$ ipython --no-banner

In [1]: import numpy as np

In [2]: np.set_printoptions(precision=3, suppress=True, linewidth=140)

In [3]: M = np.loadtxt("data.csv", delimiter=",")

In [4]: print(M)
[[ -0.24  -10.376  -0.17    0.889   1.225   0.407   0.003  -0.756   0.032  -0.062]
 [ -0.277 -12.675  -0.019  -0.033  -2.389   5.22    0.019  -1.855  -0.038  -0.065]
 [  0.536   5.111  -0.033  -0.104  -0.479   5.659  -0.002   0.66    0.001  -0.018]
 [ -0.393  -5.556  -0.092  -0.611  -0.054  -5.2     0.033  -1.148   0.005  -0.141]
 [ -0.27  -16.356   0.182   0.728   1.538   7.491   0.02    1.664  -0.057   0.057]
 [ -0.293  -7.374   0.029  -0.359   0.751  -8.999  -0.039   1.085   0.003  -0.101]
 [ -0.047 -13.884  -0.203  -0.899  -1.559  -2.647   0.012   3.061  -0.003   0.008]
 [  0.421   0.022   0.006   0.545   1.644  -3.152  -0.002   1.726   0.004   0.015]
 [  0.057   8.661   0.022   0.175   1.467  -2.796  -0.012   0.121   0.005  -0.038]
 [  0.159   9.565   0.157  -0.13   -0.086   1.382  -0.012  -0.452  -0.054   0.037]
 [  0.111  10.557  -0.014  -0.564   0.136  -5.51    0.01   -0.369   0.027  -0.067]
 [ -0.369   0.316  -0.102   0.65   -1.456  -3.628  -0.01    3.274  -0.018   0.003]
 [  0.637 -14.444   0.204  -0.091   1.449  -2.572   0.024  -2.56   -0.038   0.08 ]
 [ -0.387   4.481  -0.075   0.755   0.611  -8.496   0.021   4.465   0.046   0.147]
 [  0.339  -2.909  -0.021  -0.103   0.796  -5.25    0.019   0.482  -0.032  -0.044]
 [ -0.253   7.248  -0.042   0.97   -2.378  -2.274  -0.009  -1.475   0.041  -0.033]
 [ -0.047  -6.973  -0.26   -0.482  -0.073  10.752  -0.011  -0.824   0.009  -0.009]
 [ -0.346   5.732  -0.152   0.581   0.207  14.922   0.005  -2.955   0.043   0.089]
 [ -0.124 -10.247  -0.154  -0.097   0.193   3.602   0.02   -1.764  -0.02    0.039]
 [  0.343   8.09    0.236  -1.425   0.198   6.012  -0.004   2.82    0.035   0.092]
 [  0.334   2.804   0.034   0.703  -1.254  -3.169   0.001  -4.272   0.026   0.054]
 [ -0.034  16.861   0.025  -0.001  -0.69    4.288  -0.002   1.967   0.002  -0.051]
 [  0.203  12.706  -0.416  -0.204  -0.054  -5.056   0.01   -4.026   0.036  -0.158]
 [  0.338  -6.67    0.047  -0.48    0.397   1.621   0.001   0.553   0.      0.023]
 [ -0.177   6.024  -0.02   -0.885  -1.412  -6.093  -0.022  -0.687  -0.012   0.078]
 [  0.004   8.778  -0.04   -0.606   0.791  -8.329  -0.001  -1.782  -0.007  -0.168]
 [  0.178  17.573   0.326   0.117  -1.616   0.153  -0.023   0.434  -0.072   0.12 ]
 [ -0.366  -8.854  -0.044  -0.321   0.271  -1.088   0.004   6.017  -0.025  -0.126]
 [  0.267  -0.946  -0.265   0.458   0.122  -1.253  -0.035  -3.254  -0.028  -0.043]
 [  0.028   5.558  -0.025  -0.036  -1.68   -0.546  -0.006  -1.249   0.007  -0.108]
 [  0.552   9.922  -0.038   0.825  -1.829   2.279  -0.016   2.535  -0.034   0.005]
 [  0.017  -7.414   0.066   0.398   0.69   -1.858   0.001  -1.264  -0.044   0.015]
 [ -0.123   7.454  -0.075   0.316  -0.187  -4.516  -0.006  -1.62   -0.04    0.046]
 [ -0.123  -0.915  -0.013   1.152   1.673  -1.913  -0.01   -0.488   0.031  -0.056]
 [ -0.147  -1.773   0.133  -0.732  -0.448  -2.785  -0.032   0.976  -0.063   0.008]
 [ -0.427  10.115   0.354  -0.002   1.147  -1.908   0.001   2.403   0.012  -0.026]
 [ -0.276   2.321   0.152  -0.48    0.071  -3.296   0.017  -1.619   0.072   0.043]
 [  0.177  13.118  -0.207  -0.031   0.818   2.333  -0.005   3.373  -0.001   0.061]
 [  0.335 -15.372   0.273  -0.483  -0.953  -2.325  -0.013  -2.606  -0.075  -0.062]
 [  0.275 -22.075  -0.093   0.227   1.088   1.984  -0.022   1.115  -0.061   0.066]
 [ -0.543   8.01   -0.122   1.26    1.141   0.224  -0.045   1.771  -0.028  -0.113]
 [ -0.28    3.108  -0.007   0.518   1.215   7.017   0.004  -1.281  -0.038  -0.055]
 [  0.103  14.357   0.247   0.081  -1.714  -8.335   0.031  -6.268  -0.011   0.035]
 [  0.313  17.297  -0.126   0.62   -1.021   1.558  -0.019  -4.219  -0.027  -0.005]
 [  0.025   2.415   0.068  -1.007  -2.816   6.247  -0.018  -0.499   0.044  -0.042]
 [ -0.123 -11.284  -0.064  -0.258   0.293  -2.477   0.015  -1.241  -0.004  -0.151]
 [  0.265  -3.57   -0.214   0.682   0.69   -1.477   0.02   -0.872  -0.052  -0.023]
 [ -0.017  10.2    -0.016   0.006  -0.509  -5.726   0.006   1.607   0.022   0.077]
 [ -0.368  -6.713   0.162   0.659   1.072   5.969  -0.016  -2.381   0.024   0.018]]

In [5]: labels = M[:, 8] > np.median(M[:, 8])

In [6]: r0 = M[labels].mean(axis=0) - M[~labels].mean(axis=0)

In [7]: print(r0)
[-0.05   4.969 -0.015 -0.063  0.235  0.956  0.002  0.362  0.057 -0.002]

In [8]: print(labels.astype(int))
[1 0 1 1 0 1 0 1 1 0 1 0 0 1 0 1 1 1 0 1 1 1 1 1 0 0 0 0 0 1 0 0 0 1 0 1 1 1 0 0 0 0 0 0 1 0 0 1 1]
